% python3 -q
>>> import numpy as np
>>> np.set_printoptions(precision=2, suppress=True, linewidth=120)
>>> m1 = np.array([[0, 0], [0, 0], [6, 3], [-10, -5]])
>>> m1
array([[  0,   0],
       [  0,   0],
       [  6,   3],
       [-10,  -5]])
>>> r = np.linalg.matrix_rank(m1)
>>> r
np.int64(1)
>>> N = np.linalg.svd(m1)[2][r:].T
>>> [int(np.linalg.matrix_rank(m1[:, :j + 1])) for j in range(2)]
[1, 1]
>>> [int(np.linalg.matrix_rank(np.delete(m1, i, axis=0))) for i in range(4)]
[1, 1, 1, 1]
>>> N.shape
(2, 1)
>>> np.abs(np.diag(np.linalg.qr(m1)[1])) > 1e-9
array([ True, False])
>>> round(float(np.trace(np.linalg.pinv(m1) @ m1)), 2)
1.0
>>> np.unique(m1.round(6), axis=0).shape
(3, 2)
>>> print(m1 @ np.linalg.pinv(m1) @ m1)
[[  0.   0.]
 [  0.   0.]
 [  6.   3.]
 [-10.  -5.]]
>>> ang = np.radians(60)
>>> R = np.eye(2)
>>> R[1, 1] = R[0, 0] = np.cos(ang)
>>> R[1, 0], R[0, 1] = -np.sin(ang), np.sin(ang)
>>> R
array([[ 0.5 ,  0.87],
       [-0.87,  0.5 ]])
>>> A2 = m1 @ R.T
>>> A2
array([[ 0.  ,  0.  ],
       [ 0.  ,  0.  ],
       [ 5.6 , -3.7 ],
       [-9.33,  6.16]])
>>> np.round(np.linalg.svd(m1, compute_uv=False), 2) + 0, np.round(np.linalg.svd(A2, compute_uv=False), 2) + 0
(array([13.04,  0.  ]), array([13.04,  0.  ]))
>>> np.allclose(np.linalg.norm(m1, axis=1), np.linalg.norm(A2, axis=1))
True
>>> np.abs(A2 - m1).max(axis=0)
array([ 0.67, 11.16])
>>> Uu, sig, Vh = np.linalg.svd(m1)
>>> np.argmax(sig[:-1] / (sig[1:] + 1e-6)) + 1
np.int64(1)
>>> A2 = Uu[:, :1] @ np.diag(sig[:1]) @ Vh[:1]
>>> np.linalg.matrix_rank(m1, rtol=0.05)
np.int64(1)
>>> np.linalg.matrix_rank(A2)
np.int64(1)
>>> np.round(np.linalg.norm(m1 - A2, 2), 2), round(float(sig[1]), 2)
(np.float64(0.0), 0.0)
>>> print(round(np.abs(m1 - A2).max(), 2))
0.0
>>> Uu, sig, Vh = np.linalg.svd(m1)
>>> evecs = Vh[:(sig > 1e-8).sum()]
>>> rng = np.random.default_rng(56246)
>>> x = m1[1] + -2 * m1[2] + rng.integers(2) * np.eye(2)[1]
>>> x
array([-12.,  -6.])
>>> np.diag(evecs.T @ evecs)
array([0.8, 0.2])
>>> np.allclose(evecs.T @ evecs @ x, x)
True
>>> mat = np.array([[-2.08, 3.98, 4.05],
...     [-2.1, 4.04, 4.05],
...     [-1.86, 3.93, 3.97],
...     [-1.95, 4.01, 3.98],
...     [-2.0, 3.79, 3.98],
...     [-2.07, 4.13, 3.87],
...     [-1.97, 3.97, 4.01],
...     [-1.9, 3.95, 4.09],
...     [0.11, -5.05, -5.06],
...     [0.14, -5.15, -4.92],
...     [0.01, -5.13, -4.86],
...     [-0.01, -4.85, -4.97],
...     [0.0, -5.05, -5.01],
...     [0.32, -4.86, -4.98],
...     [-0.08, -4.96, -4.87],
...     [0.0, -5.04, -4.76]])
>>> O, R = np.linalg.qr(mat)
>>> R
array([[  5.65, -11.64, -11.71],
       [  0.  ,  13.85,  13.6 ],
       [  0.  ,   0.  ,  -0.55]])
>>> print(round(abs(R[0, 0]), 2), round(np.linalg.norm(mat[:, 0]), 2))
5.65 5.65
>>> print(np.allclose(R.T @ R, mat.T @ mat))
True
>>> cen = mat - mat.mean(axis=0)
>>> evecs = np.linalg.svd(cen)[2][:2]
>>> A2 = cen - cen @ evecs.T @ evecs
>>> round(float(np.linalg.norm(A2) / np.linalg.norm(cen)), 2)
0.01
>>> (cen @ evecs.T).std(axis=0)
array([6.42, 0.1 ])
>>> A2.std(axis=0)
array([0.07, 0.04, 0.05])
>>> f, v = mat[14], mat[11]
>>> round(f @ v, 2)
np.float64(48.26)
>>> np.round(f @ f, 2)
np.float64(48.32)
>>> pr = (f @ v) / (f @ f) * f
>>> np.round(np.outer(f, v), 2) + 0
array([[ 0.  ,  0.39,  0.4 ],
       [ 0.05, 24.06, 24.65],
       [ 0.05, 23.62, 24.2 ]])
>>> v - pr
array([ 0.07,  0.1 , -0.11])
>>> F = np.load("a.npy")
>>> F
array([[ 2.22,  0.7 ,  1.95, -0.2 ],
       [ 0.7 ,  5.16, -2.01, -1.72],
       [ 1.95, -2.01,  3.9 , -4.5 ],
       [-0.2 , -1.72, -4.5 ,  1.72]])
>>> A2 = F / np.sqrt((F ** 2).mean(axis=1, keepdims=True))
>>> np.linalg.norm(A2, axis=1)
array([2., 2., 2., 2.])
>>> np.linalg.matrix_rank(A2) == np.linalg.matrix_rank(F)
np.True_
>>> A2[2]
array([ 0.59, -0.61,  1.19, -1.37])
